$ python -q
>>> import numpy as np
>>> np.set_printoptions(suppress=True, linewidth=100)
>>> def rnd(a):
...     return np.round(a, 1) + 0
... 
>>> arr = np.loadtxt("test17.csv", delimiter=",")
>>> rnd(arr)
array([[-3.6, -0.1,  0.9,  0.8, -0.3, -1.1],
       [ 1. , -0.3, -0.2,  3.4,  1.3, -1.3],
       [-0.3,  3.7, -1.1,  0.7, -0.3,  0.6],
       [ 0. , -1. , -2.5,  0.6, -2.9, -0.6],
       [ 1. ,  1. ,  0.7, -1.3, -0.5, -3.4],
       [ 0.8,  0.4,  2.7,  1.1, -2.4,  0.8]])
>>> f = np.array([6, 2, -9, -8, -6, 5])
>>> other = arr + np.outer(f, np.eye(6)[2])
>>> rnd(other)
array([[ -3.6,  -0.1,   6.9,   0.8,  -0.3,  -1.1],
       [  1. ,  -0.3,   1.8,   3.4,   1.3,  -1.3],
       [ -0.3,   3.7, -10.1,   0.7,  -0.3,   0.6],
       [  0. ,  -1. , -10.5,   0.6,  -2.9,  -0.6],
       [  1. ,   1. ,  -5.3,  -1.3,  -0.5,  -3.4],
       [  0.8,   0.4,   7.7,   1.1,  -2.4,   0.8]])
>>> np.linalg.matrix_rank(other - arr)
np.int64(1)
>>> rng = np.random.default_rng(82858)
>>> z = rng.permutation(6)
>>> z
array([2, 4, 0, 1, 3, 5])
>>> other = arr[z][:, z]
>>> rnd(np.linalg.det(other)), rnd(np.linalg.det(arr[z]))
(np.float64(-4096.0), np.float64(4096.0))
>>> rnd(other)
array([[-1.1, -0.3, -0.3,  3.7,  0.7,  0.6],
       [ 0.7, -0.5,  1. ,  1. , -1.3, -3.4],
       [ 0.9, -0.3, -3.6, -0.1,  0.8, -1.1],
       [-0.2,  1.3,  1. , -0.3,  3.4, -1.3],
       [-2.5, -2.9,  0. , -1. ,  0.6, -0.6],
       [ 2.7, -2.4,  0.8,  0.4,  1.1,  0.8]])
>>> x0 = np.array([0, 2, -3, 0, -1, 0])
>>> h1 = np.maximum(arr @ x0, 0)
>>> np.flatnonzero(h1 > 1e-9)
array([2, 3, 4])
>>> rnd(arr * (h1 > 1e-9)[:, None])
array([[ 0. ,  0. ,  0. ,  0. ,  0. ,  0. ],
       [ 0. ,  0. ,  0. ,  0. ,  0. ,  0. ],
       [-0.3,  3.7, -1.1,  0.7, -0.3,  0.6],
       [ 0. , -1. , -2.5,  0.6, -2.9, -0.6],
       [ 1. ,  1. ,  0.7, -1.3, -0.5, -3.4],
       [ 0. ,  0. ,  0. ,  0. ,  0. ,  0. ]])
>>> rnd(np.tanh(arr @ x0))
array([-1. , -0.9,  1. ,  1. ,  0.4, -1. ])
